% ipython --no-banner

In [1]: import numpy as np

In [2]: from numpy import linalg as LA

In [3]: np.set_printoptions(suppress=True, linewidth=160)

In [4]: rd = lambda a: np.round(a, 2) + 0

In [5]: data = np.array([[3, 0, 0, 0], [6, 8, 0, 0], [1, 9, 3, 0], [9, 3, 7, 4]])

In [6]: rng = np.random.default_rng(68)

In [7]: z = rng.permutation(4)

In [8]: A2 = data[:, z] * rng.choice([-1, 1], 4)

In [9]: A2
Out[9]: 
array([[ 0, -3,  0,  0],
       [ 8, -6,  0,  0],
       [ 9, -1,  3,  0],
       [ 3, -9,  7,  4]])

In [10]: left, _, VT = LA.svd(data.T @ A2)

In [11]: rd(LA.lstsq(data, A2)[0])
Out[11]: 
array([[ 0., -1.,  0.,  0.],
       [ 1.,  0.,  0.,  0.],
       [ 0.,  0.,  1.,  0.],
       [ 0.,  0.,  0.,  1.]])

In [12]: z
Out[12]: array([1, 0, 2, 3])

In [13]: X = np.loadtxt("block11.csv", delimiter=",")

In [14]: rd(X)
Out[14]: 
array([[0.2 , 0.  , 0.  , 0.2 , 0.  , 0.  , 0.2 , 0.2 , 0.2 ],
       [0.25, 0.25, 0.25, 0.  , 0.  , 0.  , 0.  , 0.  , 0.25],
       [0.  , 0.  , 0.5 , 0.25, 0.  , 0.  , 0.  , 0.  , 0.25],
       [0.  , 0.  , 0.33, 0.67, 0.  , 0.  , 0.  , 0.  , 0.  ],
       [0.  , 0.  , 0.33, 0.  , 0.33, 0.  , 0.  , 0.  , 0.33],
       [0.  , 0.25, 0.25, 0.  , 0.25, 0.25, 0.  , 0.  , 0.  ],
       [0.5 , 0.  , 0.  , 0.  , 0.  , 0.  , 0.5 , 0.  , 0.  ],
       [0.  , 0.17, 0.  , 0.17, 0.17, 0.17, 0.  , 0.33, 0.  ],
       [0.  , 0.2 , 0.  , 0.  , 0.2 , 0.2 , 0.  , 0.  , 0.4 ]])

In [15]: rd(np.trace(LA.pinv(X) @ X))
Out[15]: np.float64(8.0)

In [16]: LA.lstsq(X[:-1].T, X[-1])[2]
Out[16]: np.int32(8)

In [17]: np.allclose(X[:-1].T @ LA.lstsq(X[:-1].T, X[-1])[0], X[-1])
Out[17]: True

In [18]: np.abs(np.diag(LA.qr(X)[1])) > 1e-9
Out[18]: array([ True,  True,  True,  True,  True,  True, False,  True,  True])
